>>> import numpy as np
>>> np.set_printoptions(precision=2, suppress=True, linewidth=140, sign=" ")
>>> M = np.load("arr.npy")
>>> M
array([[-4.39,  1.84, -3.19],
       [-5.68,  1.48,  2.1 ],
       [-3.38,  0.42, -0.52],
       [-2.15,  1.7 , -9.34],
       [-5.21,  0.99,  2.69],
       [-3.24,  2.23, -8.22],
       [-3.81,  0.65, -0.18],
       [-3.73,  0.75, -0.8 ],
       [-4.2 ,  1.27, -1.49],
       [-4.07,  1.34, -2.13],
       [-5.89,  1.85,  1.28],
       [-4.23,  1.81, -3.52],
       [-3.55,  1.76, -5.39],
       [-4.94,  1.41,  0.17],
       [-4.84,  1.55, -0.66],
       [-5.51,  1.67,  0.82],
       [-5.48,  1.87, -0.04],
       [-5.82,  1.82,  1.15],
       [-3.62,  2.2 , -6.93],
       [-3.86,  1.47, -3.3 ],
       [-4.17,  2.58, -6.83],
       [-3.92,  1.22, -2.12],
       [-4.94,  1.89, -1.72],
       [-4.84,  0.49,  3.57]])
>>> np.argsort(-np.linalg.norm(M, axis=0).round(6), kind="stable")[:3]
array([ 0,  2,  1])
>>> print(np.linalg.matrix_rank(M, rtol=0.1))
2
>>> round(np.log10(np.linalg.cond(M)))
1
>>> A2 = np.array([[2, 4, 5], [0, 4, 2], [0, 4, 0]])
>>> np.einsum("ij->j", M)
array([-105.47,   36.26,  -44.6 ])
>>> np.linalg.matrix_rank(M @ A2)
np.int64(3)
>>> print(np.linalg.matrix_rank(np.vstack([M, A2.T])))
3
>>> X = np.array([[13, 2, 2], [2, 1, 1], [2, 1, 1]])
>>> X
array([[ 13,   2,   2],
       [  2,   1,   1],
       [  2,   1,   1]])
>>> evals, evecs = np.linalg.eigh(X)
>>> vec = np.array([1, 1, 2])
>>> evecs * np.abs(evals) @ evecs.T
array([[ 13.,   2.,   2.],
       [  2.,   1.,   1.],
       [  2.,   1.,   1.]])
>>> np.abs(X).sum(axis=1).max(), round(np.abs(evals).max(), 2)
(np.int64(17), np.float64(13.68))
>>> print(vec @ X @ vec)
34
>>> U, s, Vt = np.linalg.svd(X)
>>> np.argmax(s[:-1] / (s[1:] + 1e-6)) + 1
np.int64(2)
>>> s.round(2) + 0
array([ 13.68,   1.32,   0.  ])
>>> A2 = U[:, :2] @ np.diag(s[:2]) @ Vt[:2]
>>> A2
array([[ 13.,   2.,   2.],
       [  2.,   1.,   1.],
       [  2.,   1.,   1.]])
>>> round(float(np.linalg.norm(X - A2) / np.linalg.norm(X)), 2)
0.0
>>> np.round(np.linalg.norm(X - A2, 2), 2), np.round(s[2], 2)
(np.float64(0.0), np.float64(0.0))
>>> np.linalg.matrix_rank(X, rtol=0.05)
np.int64(2)
>>> data = np.load("sample0.npy")
>>> data
array([[  0.5,   1.6,   0.5],
       [ 11. ,   7. , -23. ],
       [  0.4,   0.7,   0.6],
       [  0.3,   0.7,   0.3],
       [  0.5,   0.5,  -0.2],
       [  2.2,   0.3,  -0.1],
       [ -0.9,  -0.7,   0.1],
       [ -1.4,   0.9,  -0.8],
       [ -1.1,  -1. ,   0.1],
       [ -0.1,  -1.9,   3.1],
       [  0.4,  -0.1,  -0.5],
       [  0.7,  -1.1,  -1.6],
       [  1.6,  -1.1,  -0.5]])
>>> # row 1 dominates
>>> Xs = (data - data.mean(axis=0)) / data.std(axis=0)
>>> print(Xs.std(axis=0))
[ 1.  1.  1.]
>>> coef = np.linalg.lstsq(np.delete(Xs, 0, axis=1), Xs[:, 0])[0]
>>> round(float(1 - np.var(Xs[:, 0] - np.delete(Xs, 0, axis=1) @ coef)), 2)
0.89
>>> coef
array([ 0.04, -0.9 ])
>>> def softmax(z):
...     e = np.exp(z - z.max(axis=-1, keepdims=True))
...     return e / e.sum(axis=-1, keepdims=True)
... 
>>> softmax(data[10] + 4)
array([ 0.5,  0.3,  0.2])
>>> softmax(data[10])
array([ 0.5,  0.3,  0.2])
>>> print(np.round(softmax(10 * data[10]), 2) + 0)
[ 0.99  0.01  0.  ]
>>> scores = data @ data.T / np.sqrt(3)
>>> softmax(scores).round(6).argmax(axis=1)
array([ 1,  1,  0,  0,  1,  1,  9,  1,  9,  9,  1,  1,  1])
>>> softmax(scores)[10] @ data
array([ 10.98,   6.99, -22.95])
>>> F = np.array([[3, -1, -2], [4, 2, 4], [-1, -3, -6]])
>>> np.argsort(-np.linalg.norm(F, axis=0).round(6), kind="stable")[:3]
array([ 2,  0,  1])
>>> np.linalg.matrix_rank(F, rtol=0.1)
np.int64(2)
>>> [round(float(x), 2) for x in np.linalg.svd(F, compute_uv=False)[:3]]
[8.74, 4.43, 0.0]
>>> print(np.linalg.cond(F) > 100)
True
>>> round(float(np.linalg.norm(F, 2) / np.linalg.norm(F)), 2)
0.89
>>> K = np.load("test2.npy")
>>> K
array([[-5,  0,  0,  0],
       [ 0,  2,  0,  0],
       [ 1,  2,  2,  0],
       [-2,  3, -5, -5]])
>>> # triangular
>>> Xs = data - data.mean(axis=1)
Traceback (most recent call last):
  File "<python-input-50>", line 1, in <module>
    Xs = data - data.mean(axis=1)
         ~~~~~^~~~~~~~~~~~~~~~~~~
ValueError: operands could not be broadcast together with shapes (13,3) (13,) 
>>> Xs = data - data.mean(axis=0)
>>> U, s, Vt = np.linalg.svd(Xs, full_matrices=False)
>>> print(np.searchsorted(np.cumsum(s ** 2) / (s ** 2).sum(), 0.9) + 1)
1
>>> print(round((s ** 2).sum() ** 2 / (s ** 4).sum(), 2))
1.07
>>> s
array([ 25.71,   3.43,   3.19])
>>> print(np.linalg.matrix_rank(Xs))
3
>>> print(np.abs(Vt[-1]))
[ 0.45  0.77  0.45]
>>> O = K.astype(float).copy()
>>> for j in range(4):
...     O[:, j] -= O[:, :j] @ (O[:, :j].T @ O[:, j])
...     O[:, j] /= np.linalg.norm(O[:, j])
... 
>>> np.round(O.T @ O, 2) + 0
array([[ 1.,  0.,  0.,  0.],
       [ 0.,  1.,  0.,  0.],
       [ 0.,  0.,  1.,  0.],
       [ 0.,  0.,  0.,  1.]])
>>> np.round(O.T @ K, 2) + 0
array([[ 5.48, -0.73,  2.19,  1.83],
       [ 0.  ,  4.06, -2.32, -3.37],
       [ 0.  ,  0.  ,  4.34,  3.04],
       [ 0.  ,  0.  ,  0.  ,  1.04]])
>>> O
array([[-0.91, -0.16,  0.37, -0.02],
       [ 0.  ,  0.49,  0.26,  0.83],
       [ 0.18,  0.53,  0.65, -0.52],
       [-0.37,  0.67, -0.61, -0.21]])
>>> O, r_ = np.linalg.qr(K)
>>> print(np.allclose(r_.T @ r_, K.T @ K))
True
>>> round(float(abs(r_[0, 0])), 2), round(np.linalg.norm(K[:, 0]), 2)
(5.48, np.float64(5.48))
>>> O.shape, r_.shape
((4, 4), (4, 4))
>>> np.trace(O @ O.T)
np.float64(4.0)
>>> np.round(O @ r_, 2) + 0
array([[-5.,  0.,  0.,  0.],
       [ 0.,  2.,  0.,  0.],
       [ 1.,  2.,  2.,  0.],
       [-2.,  3., -5., -5.]])
>>> A2 = np.array([[2, 1], [8, 0]])
>>> Z = np.kron(A2, K)
>>> np.linalg.matrix_rank(Z)
np.int64(8)
>>> print(round(np.linalg.norm(Z, 2), 2), np.round(np.linalg.norm(A2, 2) * np.linalg.norm(K, 2), 2))
67.42 67.42
>>> np.abs(np.diag(np.linalg.qr(X)[1])) > 1e-9
array([ True,  True, False])
>>> np.allclose(X[:-1].T @ np.linalg.lstsq(X[:-1].T, X[-1])[0], X[-1])
True
>>> np.unique(X.round(6), axis=0).shape
(2, 3)
>>> feats = np.array([[3, 0, 0], [0, 0, 0], [0, 0, 3]])
>>> U, s, Vt = np.linalg.svd(feats)
>>> np.argmax(s[:-1] / (s[1:] + 1e-6)) + 1
np.int64(2)
>>> A2 = U[:, :2] @ np.diag(s[:2]) @ Vt[:2]
>>> round(float(np.linalg.norm(feats - A2) / np.linalg.norm(feats)), 2)
0.0
>>> evals, evecs = np.linalg.eigh(feats)
>>> vec = np.array([2, -1, 1])
>>> vec @ feats @ vec
np.int64(15)
>>> evecs * np.abs(evals) @ evecs.T
array([[ 3.,  0.,  0.],
       [ 0.,  0.,  0.],
       [ 0.,  0.,  3.]])
>>> np.einsum("ii->", feats)
np.int64(6)
>>> print(np.einsum("ij,ji->", feats, feats))
18
>>> r = np.linalg.matrix_rank(feats)
>>> r
np.int64(2)
>>> null = np.linalg.svd(feats)[2][r:].T
>>> [int(np.linalg.matrix_rank(feats[:, :j + 1])) for j in range(3)]
[1, 1, 2]
>>> [int(np.linalg.matrix_rank(np.delete(feats, i, axis=0))) for i in range(3)]
[1, 2, 1]
>>> null.shape
(3, 1)
>>> mat = np.load("a.npy")
>>> mat
array([[ 0.6,  0.2,  0. ,  0.2],
       [ 0. ,  0.6,  0. ,  0.4],
       [ 0. ,  0.4,  0.2,  0.4],
       [ 0.2,  0.2,  0.2,  0.4]])
>>> O = mat.astype(float).copy()
>>> for j in range(4):
...     O[:, j] -= O[:, :j] @ (O[:, :j].T @ O[:, j])
...     O[:, j] /= np.linalg.norm(O[:, j])
... 
>>> np.round(O.T @ mat, 2) + 0
array([[ 0.63,  0.25,  0.06,  0.32],
       [ 0.  ,  0.73,  0.14,  0.6 ],
       [ 0.  ,  0.  ,  0.24,  0.23],
       [ 0.  ,  0.  ,  0.  ,  0.07]])
>>> W0 = np.loadtxt("data.csv", delimiter=",")
>>> W0
array([[ 0.57, -3.07,  3.91],
       [ 1.34, -2.87, -3.87],
       [-0.89,  1.16,  4.78],
       [-0.86,  3.75, -3.19],
       [ 0.99, -1.54, -4.65],
       [ 0.44, -2.76,  4.15],
       [ 1.58, -4.7 , -0.63],
       [-0.56,  0.09,  4.97],
       [ 1.5 , -3.63, -3.09],
       [ 0.24,  0.9 , -4.91],
       [ 1.28, -4.54,  1.65],
       [-1.41,  4.7 , -0.93],
       [-1.1 ,  4.23, -2.43],
       [-1.14,  4.31, -2.27],
       [-0.77,  0.77,  4.88],
       [-1.48,  3.51,  3.24],
       [ 1.17, -4.35,  2.17],
       [ 1.53, -3.83, -2.82],
       [-1.15,  4.33, -2.22],
       [ 1.6 , -4.62, -1.03],
       [-0.56,  3.04, -3.93],
       [-1.44,  4.73, -0.78],
       [-1.56,  3.98,  2.59],
       [ 0.88, -1.15, -4.79],
       [-0.36,  2.56, -4.28],
       [ 0.54, -0.02, -4.97],
       [-1.25,  2.49,  4.15]])
>>> U, s, Vt = np.linalg.svd(W0)
>>> s.round(2) + 0
array([ 18.7 ,  18.04,   0.  ])
>>> np.argmax(s[:-1] / (s[1:] + 1e-6)) + 1
np.int64(2)
>>> A2 = U[:, :2] @ np.diag(s[:2]) @ Vt[:2]
>>> round(np.abs(W0 - A2).max(), 2)
np.float64(0.0)
>>> round(float(np.linalg.norm(W0 - A2) / np.linalg.norm(W0)), 2)
0.0
>>> print(np.linalg.matrix_rank(W0, rtol=0.05))
2
>>> np.round(np.linalg.norm(W0 - A2, 2), 2), np.round(s[2], 2)
(np.float64(0.0), np.float64(0.0))
>>> Z = W0[[6, 11]].astype(float)
>>> for _ in range(7):
...     labels = np.linalg.norm(W0[:, None] - Z, axis=-1).argmin(axis=1)
...     Z = np.array([W0[labels == j].mean(axis=0) for j in range(2)])
... 
>>> labels
array([ 0,  0,  1,  1,  0,  0,  0,  1,  0,  1,  0,  1,  1,  1,  1,  1,  0,  0,  1,  0,  1,  1,  1,  0,  1,  0,  1])
>>> Z
array([[ 1.12, -3.09, -1.17],
       [-0.95,  2.97, -0.02]])
>>> np.bincount(labels)
array([ 12,  15])
>>> Z[1] - Z[0]
array([-2.07,  6.06,  1.14])
